>>> import numpy as np
>>> np.set_printoptions(precision=2, suppress=True, linewidth=140)
>>> X = np.load("m.npy")
>>> X
array([[ 0, -1, -2],
       [-2,  1, -1],
       [-2,  1, -1],
       [ 0, -1, -2],
       [ 0,  0,  0],
       [ 0,  0,  0],
       [-2,  1, -1],
       [ 0, -1, -2],
       [ 0,  0,  0],
       [ 0, -1, -2],
       [ 0,  0,  0],
       [ 2,  3, -3],
       [ 0,  0,  0],
       [ 0,  0,  0],
       [ 0,  0,  0]])
>>> # rows 1 and 2 are equal
>>> q, R = np.linalg.qr(X)
>>> abs(R[0, 0]), np.round(np.linalg.norm(X[:, 0]), 2)
(np.float64(4.0), np.float64(4.0))
>>> np.allclose(R.T @ R, X.T @ X)
True
>>> np.round(q.T @ q, 2) + 0
array([[1., 0., 0.],
       [0., 1., 0.],
       [0., 0., 1.]])
>>> Xc = X - X.mean(axis=0)
>>> U, s, vt = np.linalg.svd(Xc, full_matrices=False)
>>> np.abs(vt[-1])
array([0.64, 0.25, 0.73])
>>> Xc = (X - X.mean(axis=0)) / X.std(axis=0)
>>> Xc.std(axis=0)
array([1., 1., 1.])
>>> np.argwhere(np.abs(Xc) > 2)
array([[11,  0],
       [11,  1],
       [11,  2]])
>>> c = np.linalg.lstsq(np.delete(Xc, 0, axis=1), Xc[:, 0])[0]
>>> np.abs(c).argmax()
np.int64(1)
>>> c.round(2) + 0
array([ 0.  , -0.25])
>>> round(float(1 - np.var(Xc[:, 0] - np.delete(Xc, 0, axis=1) @ c)), 2)
0.06
>>> U, s, vt = np.linalg.svd(X, full_matrices=False)
>>> np.cumsum(s ** 2) / np.sum(s ** 2)
array([0.49, 0.75, 1.  ])
>>> np.abs(vt[0])
array([0.  , 0.29, 0.96])
>>> np.round(np.sqrt((s ** 2).sum()), 2), np.round(np.linalg.norm(X), 2)
(np.float64(7.75), np.float64(7.75))
>>> s
array([5.4 , 4.  , 3.85])
>>> np.abs(U[:, 0]).round(6).argmax()
np.int64(11)
>>> s / s[0]
array([1.  , 0.74, 0.71])
>>> U.shape, s.shape, vt.shape
((15, 3), (3,), (3, 3))
>>> np.allclose(U * s @ vt, X)
True
>>> E = np.loadtxt("layer3.csv", delimiter=",")
>>> E
array([[ 1.  ,  0.  ,  0.  ,  0.  ],
       [ 0.  ,  0.97,  0.  , -0.26],
       [ 0.  ,  0.  ,  1.  ,  0.  ],
       [ 0.  ,  0.26,  0.  ,  0.97]])
>>> # columns are unit length and at right angles
>>> q = E.astype(float).copy()
>>> for j in range(4):
...     q[:, j] -= q[:, :j] @ (q[:, :j].T @ q[:, j])
...     q[:, j] /= np.linalg.norm(q[:, j])
... 
>>> np.round(q.T @ q, 2) + 0
array([[1., 0., 0., 0.],
       [0., 1., 0., 0.],
       [0., 0., 1., 0.],
       [0., 0., 0., 1.]])
>>> np.round(q.T @ E, 2) + 0
array([[1., 0., 0., 0.],
       [0., 1., 0., 0.],
       [0., 0., 1., 0.],
       [0., 0., 0., 1.]])
>>> np.round(np.linalg.norm(E[2] - E[0]), 2)
np.float64(1.41)
>>> np.round(np.linalg.norm(E, 1), 2), round(float(np.linalg.norm(E, np.inf)), 2)
(np.float64(1.22), 1.22)
>>> np.round(np.linalg.norm(E, "nuc"), 2)
np.float64(4.0)
>>> np.linalg.norm(E, axis=1)
array([1., 1., 1., 1.])
>>> E[2] @ E[0]
np.float64(0.0)
>>> np.allclose(E @ E.T, E.T @ E)
True
>>> np.linalg.matrix_power(E, 4)
array([[ 1.  ,  0.  ,  0.  ,  0.  ],
       [ 0.  ,  0.5 ,  0.  , -0.87],
       [ 0.  ,  0.  ,  1.  ,  0.  ],
       [ 0.  ,  0.87,  0.  ,  0.5 ]])
>>> round(np.linalg.det(E), 2)
np.float64(1.0)
>>> other = np.array([[0, 2, 2, 0], [2, 1, 2, 2], [2, 0, 0, 2], [2, 0, 0, 0]])
>>> W0 = np.tril(other)
>>> W0
array([[0, 0, 0, 0],
       [2, 1, 0, 0],
       [2, 0, 0, 0],
       [2, 0, 0, 0]])
>>> r = np.linalg.matrix_rank(W0)
>>> r
np.int64(2)
>>> ns = np.linalg.svd(W0)[2][r:].T
>>> ns @ ns.T
array([[0., 0., 0., 0.],
       [0., 0., 0., 0.],
       [0., 0., 1., 0.],
       [0., 0., 0., 1.]])
>>> [int(np.linalg.matrix_rank(np.delete(W0, i, axis=0))) for i in range(4)]
[2, 1, 2, 2]
>>> np.linalg.matrix_rank(W0.T @ W0), np.linalg.matrix_rank(W0 @ W0.T)
(np.int64(2), np.int64(2))
>>> round(float(np.linalg.det(2 * W0)), 2), round(np.linalg.det(W0), 2)
(0.0, np.float64(0.0))
>>> np.round(np.linalg.det(W0[::-1]), 2)
np.float64(0.0)
>>> np.linalg.eigvals(W0)
array([0., 1., 0., 0.])
>>> np.kron(np.eye(2, dtype=int), W0)
array([[0, 0, 0, 0, 0, 0, 0, 0],
       [2, 1, 0, 0, 0, 0, 0, 0],
       [2, 0, 0, 0, 0, 0, 0, 0],
       [2, 0, 0, 0, 0, 0, 0, 0],
       [0, 0, 0, 0, 0, 0, 0, 0],
       [0, 0, 0, 0, 2, 1, 0, 0],
       [0, 0, 0, 0, 2, 0, 0, 0],
       [0, 0, 0, 0, 2, 0, 0, 0]])
>>> np.einsum("ij,ji->", W0, W0)
np.int64(1)
>>> round(np.linalg.eigvals(W0).sum().real, 2)
np.float64(1.0)
>>> U, s, vt = np.linalg.svd(W0)
>>> s
array([3.51, 0.8 , 0.  , 0.  ])
>>> other = U[:, :2] @ np.diag(s[:2]) @ vt[:2]
>>> other.round(2) + 0
array([[0., 0., 0., 0.],
       [2., 1., 0., 0.],
       [2., 0., 0., 0.],
       [2., 0., 0., 0.]])
>>> round(np.linalg.norm(W0 - other) / np.linalg.norm(W0), 2)
np.float64(0.0)
